% python3 -q
>>> import numpy as np
>>> from numpy import linalg as LA
>>> np.set_printoptions(precision=3, suppress=True, linewidth=100)
>>> F = np.load("dump.npy")
>>> print(F)
[[  1  -5   2  -3]
 [  5   4   4   5]
 [-14 -17 -10 -18]]
>>> Uu, sigma, Vh = LA.svd(F)
>>> evecs = Vh[:(sigma > 1e-8).sum()]
>>> rng = np.random.default_rng(282354)
>>> x = F[2] + -1 * F[0] + rng.integers(2) * np.eye(4)[3]
>>> print(x)
[-15. -12. -12. -15.]
>>> print(np.allclose(evecs.T @ evecs @ x, x))
True
>>> print(round(LA.norm(x - evecs.T @ evecs @ x), 3))
0.0
>>> r = LA.matrix_rank(F)
>>> print(r)
2
>>> ns = LA.svd(F)[2][r:].T
>>> print([int(LA.matrix_rank(F[:, :j + 1])) for j in range(4)])
[1, 2, 2, 2]
>>> print(LA.matrix_rank(F.T @ F), LA.matrix_rank(F @ F.T))
2 2
>>> r0, v = F[2], F[1]
>>> print(r0 @ v)
-268
>>> p = (r0 @ v) / (r0 @ r0) * r0
>>> print(LA.matrix_rank(np.outer(r0, v)))
1
>>> print(v - p)
[ 0.872 -1.012  1.052 -0.307]
>>> print(round(LA.norm(r0 + v) ** 2 + LA.norm(r0 - v) ** 2, 3))
1982.0
>>> print(np.abs(np.diag(LA.qr(F)[1])) > 1e-9)
[ True  True False]
>>> m1 = np.load("layer13.npy")
>>> print(m1)
[[  0   0   0]
 [  6  -8   9]
 [  9  -3   4]
 [  0   0   0]
 [  6  -8   9]
 [  0   0   0]
 [  9  -3   4]
 [ -7   0  -9]
 [  0   0   0]
 [  0   0   0]
 [  3   5  -5]
 [  3   5  -5]
 [  3   5  -5]
 [  3   5  -5]
 [  0   0   0]
 [ -4   5 -14]
 [ -1  -8   0]
 [  2  -3  -5]
 [  0   0   0]
 [  3   5  -5]
 [  0   0   0]
 [  3   5  -5]
 [  3   5  -5]
 [  9  -3   4]
 [  0   0   0]]
>>> x = np.array([1, -5, 8])
>>> rhs = m1 @ x
>>> print(LA.lstsq(m1, rhs)[0])
[ 1. -5.  8.]
>>> print(LA.solve(m1.T @ m1, m1.T @ rhs))
[ 1. -5.  8.]
>>> print(rhs)
[   0  118   56    0  118    0   56  -79    0    0  -62  -62  -62  -62    0 -141   39  -23    0
  -62    0  -62  -62   56    0]
>>> rhs = rhs + 0.3 * rng.normal(size=25)
>>> print(rhs)
[   0.576  117.833   55.823   -0.055  117.986   -0.147   55.691  -79.148   -0.164    0.018  -62.149
  -62.506  -61.609  -62.249    0.704 -141.511   38.836  -22.697    0.009  -61.883   -0.324  -62.079
  -62.077   56.15    -0.293]
>>> b, *_ = LA.lstsq(m1, rhs)
>>> print(round(LA.norm(rhs - m1 @ b), 3))
1.427
>>> print(b.round())
[ 1. -5.  8.]
>>> print(np.round(m1.T @ (rhs - m1 @ b), 3) + 0)
[0. 0. 0.]
